$ ipython --no-banner

In [1]: import numpy as np

In [2]: from numpy import linalg as LA

In [3]: np.set_printoptions(precision=2, suppress=True, linewidth=160, floatmode="fixed")

In [4]: feats = np.loadtxt("out6.csv", delimiter=",")

In [5]: print(feats)
[[ 0.00  0.10  0.90 -0.60]
 [ 1.20 -0.40 -1.30 -1.20]
 [-0.58 -1.77 -1.36  0.58]
 [-0.70 -1.50 -1.30  0.30]]

In [6]: rng = np.random.default_rng(307934)

In [7]: z = rng.permutation(4)

In [8]: print(z)
[2 3 0 1]

In [9]: M2 = feats[z][:, z]

In [10]: print(np.sort(np.abs(LA.eigvals(M2))))
[0.47 0.96 0.96 2.72]

In [11]: print(M2)
[[-1.36  0.58 -0.58 -1.77]
 [-1.30  0.30 -0.70 -1.50]
 [ 0.90 -0.60  0.00  0.10]
 [-1.30 -1.20  1.20 -0.40]]

In [12]: print(np.diag(M2))
[-1.36  0.30  0.00 -0.40]

In [13]: print(np.trace(M2))
-1.46

In [14]: x0 = np.array([-3, 2, 0, 2])

In [15]: h = np.maximum(M2 @ x0, 0)

In [16]: print(np.maximum(M2 @ (3 * x0), 0))
[5.10 4.50 0.00 2.10]

In [17]: print(M2 * (h > 1e-9)[:, None])
[[-1.36  0.58 -0.58 -1.77]
 [-1.30  0.30 -0.70 -1.50]
 [ 0.00 -0.00  0.00  0.00]
 [-1.30 -1.20  1.20 -0.40]]

In [18]: arr = np.loadtxt("mat.csv", delimiter=",")

In [19]: print(arr.round(2) + 0)
[[-0.18  0.62 -0.17  0.27 -0.26  0.64]
 [ 0.18 -0.35  0.34  0.42  0.52  0.52]
 [ 0.64 -0.25  0.00 -0.38 -0.48  0.39]
 [-0.28  0.19  0.28 -0.77  0.38  0.29]
 [-0.18  0.05  0.85  0.12 -0.46 -0.11]
 [ 0.64  0.62  0.22  0.04  0.29 -0.26]]

In [20]: # columns are unit length and at right angles

In [21]: M2 = arr + rng.integers(-2, 3, (6, 2)) @ rng.integers(-2, 3, (2, 6))

In [22]: print(M2)
[[-1.18 -1.38 -1.17  1.27 -0.26 -1.36]
 [ 2.18 -6.35 -1.66  0.42  0.52 -5.48]
 [-1.36  5.75  2.00 -0.38 -0.48  6.39]
 [ 2.72  1.19  1.28 -2.77  0.38  1.29]
 [-0.18  5.05  2.85 -0.88 -0.46  4.89]
 [ 4.64 -1.38  0.22 -1.96  0.29 -2.26]]

In [23]: print(M2 - arr)
[[-1.00 -2.00 -1.00  1.00  0.00 -2.00]
 [ 2.00 -6.00 -2.00  0.00  0.00 -6.00]
 [-2.00  6.00  2.00  0.00  0.00  6.00]
 [ 3.00  1.00  1.00 -2.00  0.00  1.00]
 [ 0.00  5.00  2.00 -1.00  0.00  5.00]
 [ 4.00 -2.00  0.00 -2.00  0.00 -2.00]]

In [24]: print(LA.matrix_rank(M2 - arr, tol=1e-8))
2

In [25]: print(np.abs(M2 - arr).sum(axis=1))
[ 7.00 16.00 16.00  8.00 13.00 10.00]

In [26]: left, sigma, vt = LA.svd(arr, full_matrices=False)

In [27]: print(left.shape, sigma.shape, vt.shape)
(6, 6) (6,) (6, 6)

In [28]: print(round(float(np.sqrt((sigma ** 2).sum())), 2), round(LA.norm(arr), 2))
2.45 2.45

In [29]: print(np.round(vt @ vt.T, 2) + 0)
[[1.00 0.00 0.00 0.00 0.00 0.00]
 [0.00 1.00 0.00 0.00 0.00 0.00]
 [0.00 0.00 1.00 0.00 0.00 0.00]
 [0.00 0.00 0.00 1.00 0.00 0.00]
 [0.00 0.00 0.00 0.00 1.00 0.00]
 [0.00 0.00 0.00 0.00 0.00 1.00]]

In [30]: W1 = np.array([[2, 2, 5, 2, 4, 7],
    ...:     [4, 0, 6, 8, 8, 1],
    ...:     [1, 3, 3, 6, 3, 0],
    ...:     [6, 7, 9, 9, 9, 7],
    ...:     [8, 0, 3, 2, 8, 0],
    ...:     [4, 1, 0, 5, 2, 6]])

In [31]: coef = np.array([1, 3, 0, -2, 2, 3])

In [32]: hid = np.maximum(arr @ W1 + coef, 0)

In [33]: print((hid > 0).astype(int))
[[1 1 1 1 1 1]
 [1 1 1 1 1 1]
 [0 1 0 0 0 1]
 [1 0 0 0 0 0]
 [0 1 1 1 1 1]
 [1 1 1 1 1 1]]

In [34]: print(LA.matrix_rank(hid))
6

In [35]: basis = np.array([[0, 0, 3], [0, 1, 0], [3, 2, 3], [2, 3, 1], [2, 2, 0], [3, 3, 1]])

In [36]: print(W1 @ basis)
[[48 47 30]
 [53 55 39]
 [27 33 18]
 [84 91 61]
 [29 28 35]
 [32 38 23]]

In [37]: th = np.radians(180)

In [38]: R = np.eye(6)

In [39]: R[4, 4] = R[5, 5] = np.cos(th)

In [40]: R[4, 5], R[5, 4] = -np.sin(th), np.sin(th)

In [41]: print(R.round(2) + 0)
[[ 1.00  0.00  0.00  0.00  0.00  0.00]
 [ 0.00  1.00  0.00  0.00  0.00  0.00]
 [ 0.00  0.00  1.00  0.00  0.00  0.00]
 [ 0.00  0.00  0.00  1.00  0.00  0.00]
 [ 0.00  0.00  0.00  0.00 -1.00  0.00]
 [ 0.00  0.00  0.00  0.00  0.00 -1.00]]

In [42]: M2 = arr @ R.T

In [43]: print(M2.round(2) + 0)
[[-0.18  0.62 -0.17  0.27  0.26 -0.64]
 [ 0.18 -0.35  0.34  0.42 -0.52 -0.52]
 [ 0.64 -0.25  0.00 -0.38  0.48 -0.39]
 [-0.28  0.19  0.28 -0.77 -0.38 -0.29]
 [-0.18  0.05  0.85  0.12  0.46  0.11]
 [ 0.64  0.62  0.22  0.04 -0.29  0.26]]

In [44]: print(np.allclose(LA.norm(arr, axis=1), LA.norm(M2, axis=1)))
True

In [45]: print(LA.svd(arr, compute_uv=False), LA.svd(M2, compute_uv=False))
[1.00 1.00 1.00 1.00 1.00 1.00] [1.00 1.00 1.00 1.00 1.00 1.00]

In [46]: print(np.abs(M2 - arr).max(axis=0))
[0.00 0.00 0.00 0.00 1.04 1.28]
